$ python3 -q
>>> import numpy as np
>>> import numpy.linalg as la
>>> np.set_printoptions(precision=2, suppress=True, linewidth=140)
>>> def rd(a):
...     return np.round(a, 2) + 0
... 
>>> F = np.loadtxt("mat.csv", delimiter=",")
>>> F
array([[2., 0., 2., 1., 3., 0., 2., 1., 1., 1., 0., 3.],
       [2., 0., 1., 2., 2., 1., 1., 1., 2., 0., 1., 1.],
       [0., 1., 1., 3., 1., 2., 1., 2., 2., 3., 0., 1.],
       [3., 3., 3., 3., 3., 0., 3., 3., 2., 3., 2., 1.],
       [2., 1., 0., 1., 0., 3., 1., 0., 2., 2., 3., 1.],
       [0., 1., 0., 2., 1., 3., 2., 2., 2., 2., 3., 2.],
       [2., 0., 0., 2., 1., 1., 3., 0., 3., 2., 0., 0.],
       [2., 0., 1., 2., 2., 1., 1., 1., 2., 0., 1., 1.],
       [1., 0., 2., 2., 1., 3., 3., 0., 2., 2., 3., 0.],
       [1., 0., 0., 0., 3., 1., 3., 2., 2., 3., 3., 0.],
       [1., 0., 3., 1., 1., 3., 0., 3., 2., 0., 1., 1.],
       [2., 2., 1., 3., 2., 2., 1., 2., 1., 0., 3., 2.]])
>>> r = la.matrix_rank(F)
>>> r
np.int64(11)
>>> ns = la.svd(F)[2][r:].T
>>> [int(la.matrix_rank(F[:i])) for i in range(1, len(F) + 1)]
[1, 2, 3, 4, 5, 6, 7, 7, 8, 9, 10, 11]
>>> ns.shape
(12, 1)
>>> la.matrix_rank(F.T @ F), la.matrix_rank(F @ F.T)
(np.int64(11), np.int64(11))
>>> arr = np.load("m.npy")
>>> arr
array([[ 0.2,  1.1,  1.6],
       [-0.2, -0.8,  0.8],
       [ 1.3, -0.6, -0.7],
       [ 1.4,  1.3,  0. ],
       [ 1.2,  0.7, -0.7],
       [ 0.2, -0.2, -0.7],
       [ 0. ,  2. , -1.1],
       [-0.5, -0.7, -0.8],
       [ 1.1, -0.2,  0.1],
       [ 0.4,  0.2, -0.6],
       [-1.3, -0.2, -1.9],
       [-0.6, -0.3,  1.2],
       [ 0.5,  1. , -0.5],
       [-1.5,  0.6,  0. ],
       [-1.6, -1.3, -1.5],
       [-0.5,  1. , -0.3],
       [ 0.5, -1.1,  1.2],
       [ 0.2,  0.6,  0.3],
       [ 0.7,  1.7,  0.3],
       [ 0.3,  0.4, -0.3],
       [ 1.3,  0.8,  1. ],
       [-2. ,  3. , 20. ]])
>>> O, r_ = la.qr(arr)
>>> rd(r_)
array([[ -4.56,   0.01,   7.76],
       [  0.  ,   5.24,  11.56],
       [  0.  ,   0.  , -14.94]])
